% ipython --no-banner

In [1]: import numpy as np

In [2]: from numpy import linalg as LA

In [3]: np.set_printoptions(suppress=True, linewidth=120)

In [4]: rng = np.random.default_rng(67)

In [5]: data = np.triu(rng.random((8, 8)) < 0.3, 1).astype(int)

In [6]: data = data + data.T

In [7]: print(data)
[[0 1 0 1 0 0 0 0]
 [1 0 1 1 0 0 0 0]
 [0 1 0 0 0 1 0 0]
 [1 1 0 0 1 0 0 0]
 [0 0 0 1 0 0 0 1]
 [0 0 1 0 0 0 1 0]
 [0 0 0 0 0 1 0 0]
 [0 0 0 0 1 0 0 0]]

In [8]: print(round(LA.eigvalsh(data).min(), 2))
-1.85

In [9]: ang = np.radians(45)

In [10]: R = np.eye(8)

In [11]: R[1, 1] = R[0, 0] = np.cos(ang)

In [12]: R[1, 0], R[0, 1] = -np.sin(ang), np.sin(ang)

In [13]: R.round(2)
Out[13]: 
array([[ 0.71,  0.71,  0.  ,  0.  ,  0.  ,  0.  ,  0.  ,  0.  ],
       [-0.71,  0.71,  0.  ,  0.  ,  0.  ,  0.  ,  0.  ,  0.  ],
       [ 0.  ,  0.  ,  1.  ,  0.  ,  0.  ,  0.  ,  0.  ,  0.  ],
       [ 0.  ,  0.  ,  0.  ,  1.  ,  0.  ,  0.  ,  0.  ,  0.  ],
       [ 0.  ,  0.  ,  0.  ,  0.  ,  1.  ,  0.  ,  0.  ,  0.  ],
       [ 0.  ,  0.  ,  0.  ,  0.  ,  0.  ,  1.  ,  0.  ,  0.  ],
       [ 0.  ,  0.  ,  0.  ,  0.  ,  0.  ,  0.  ,  1.  ,  0.  ],
       [ 0.  ,  0.  ,  0.  ,  0.  ,  0.  ,  0.  ,  0.  ,  1.  ]])

In [14]: M2 = data @ R.T

In [15]: np.allclose(LA.norm(data, axis=1), LA.norm(M2, axis=1))
Out[15]: True

In [16]: round(LA.det(R), 2), round(float(np.trace(R)), 2)
Out[16]: (np.float64(1.0), 7.41)

In [17]: M2 = np.array([[1, 0, 0],
    ...:     [1, 0, 0],
    ...:     [1, 0, 1],
    ...:     [1, 2, 0],
    ...:     [2, 1, 2],
    ...:     [0, 2, 1],
    ...:     [0, 0, 2],
    ...:     [1, 2, 2]])

In [18]: np.vstack([R, M2.T]).shape
Out[18]: (11, 8)

In [19]: LA.matrix_rank(R @ M2)
Out[19]: np.int64(3)

In [20]: A = np.array([[-1, 3, -2],
    ...:     [-1, -1, 0],
    ...:     [2, -1, -1],
    ...:     [1, 0, 1],
    ...:     [-3, -2, 2],
    ...:     [3, 1, -3]])

In [21]: A[:, 0] = -3 * A[:, 2]

In [22]: A
Out[22]: 
array([[ 6,  3, -2],
       [ 0, -1,  0],
       [ 3, -1, -1],
       [-3,  0,  1],
       [-6, -2,  2],
       [ 9,  1, -3]])

In [23]: U, sv, vt = LA.svd(A)

In [24]: sv.round(2) + 0
Out[24]: array([14.07,  2.84,  0.  ])

In [25]: M2 = U[:, :2] @ np.diag(sv[:2]) @ vt[:2]

In [26]: round(LA.norm(A - M2) / LA.norm(A), 2)
Out[26]: np.float64(0.0)

In [27]: LA.matrix_rank(M2)
Out[27]: np.int64(2)

In [28]: M2.round(2) + 0
Out[28]: 
array([[ 6.,  3., -2.],
       [ 0., -1.,  0.],
       [ 3., -1., -1.],
       [-3.,  0.,  1.],
       [-6., -2.,  2.],
       [ 9.,  1., -3.]])

In [29]: LA.matrix_rank(A, rtol=0.1)
Out[29]: np.int64(2)

In [30]: print(round(LA.norm(A, 2) / LA.norm(A), 2))
0.98

In [31]: [round(float(x), 2) for x in LA.svd(A, compute_uv=False)[:3]]
Out[31]: [14.07, 2.84, 0.0]

In [32]: np.round(LA.norm(A) ** 2 / LA.norm(A, 2) ** 2, 2)
Out[32]: np.float64(1.04)

In [33]: np.round(LA.norm(A, 2), 2)
Out[33]: np.float64(14.07)

In [34]: A[0] @ A[2]
Out[34]: np.int64(17)

In [35]: np.round(LA.norm(A, axis=0), 2)
Out[35]: array([13.08,  4.  ,  4.36])

In [36]: t3 = np.stack([A, -1 * A, A[::-1]])

In [37]: (t3 @ A.T).shape
Out[37]: (3, 6, 6)

In [38]: LA.matrix_rank(t3)
Out[38]: array([2, 2, 2])

In [39]: np.einsum("bij,cij->bc", t3, t3)
Out[39]: 
array([[ 206, -206,  110],
       [-206,  206, -110],
       [ 110, -110,  206]])

In [40]: U, sv, vt = LA.svd(A)

In [41]: vecs = vt[:(sv > 1e-8).sum()]

In [42]: x0 = A[1] + 5 * A[4] + rng.integers(2) * np.eye(3)[2]

In [43]: x0
Out[43]: array([-30., -11.,  10.])

In [44]: np.round(vecs.T @ vecs, 2) + 0
Out[44]: 
array([[ 0.9,  0. , -0.3],
       [ 0. ,  1. ,  0. ],
       [-0.3,  0. ,  0.1]])

In [45]: LA.matrix_rank(np.vstack([A, x0]))
Out[45]: np.int64(2)

In [46]: print(np.allclose(vecs.T @ vecs @ x0, x0))
True

In [47]: F = np.load("x.npy")

In [48]: F
Out[48]: 
array([[ 0, -2, -6, -7, -6,  8],
       [ 2,  0, -4, -9, -3, -2],
       [ 6,  4,  0, -6, -8, -5],
       [ 7,  9,  6,  0,  2, -7],
       [ 6,  3,  8, -2,  0, -4],
       [-8,  2,  5,  7,  4,  0]])

In [49]: round(float(LA.norm(F)), 2)
Out[49]: 31.4

In [50]: np.zeros(6, 6)
Traceback (most recent call last):
  Cell In[50], line 1
    np.zeros(6, 6)
TypeError: Cannot interpret '6' as a data type


In [51]: LA.rank(F)
Traceback (most recent call last):
  Cell In[51], line 1
    LA.rank(F)
AttributeError: module 'numpy.linalg' has no attribute 'rank'


In [52]: F[6]
Traceback (most recent call last):
  Cell In[52], line 1
    F[6]
IndexError: index 6 is out of bounds for axis 0 with size 6


In [53]: F.sum(axis=0)
Out[53]: array([ 13,  16,   9, -17, -11, -10])

In [54]: x0 = np.array([0, 0, 0, -2, -4, 4])

In [55]: rhs = F @ x0

In [56]: coef, lr = np.zeros(6), 1 / LA.norm(F, 2) ** 2

In [57]: for i in range(12):
    ...:     coef -= lr * F.T @ (F @ coef - rhs)
    ...:     if i % 2 == 0: print(i, round(LA.norm(F @ coef - rhs), 2))
    ...: 
0 22.45
2 19.39
4 16.75
6 14.47
8 12.5
10 10.8

In [58]: print(np.round(LA.cond(F), 2))
5.03

In [59]: coef.round(2)
Out[59]: array([ 0.09, -0.45, -0.97, -2.17, -3.06,  2.92])
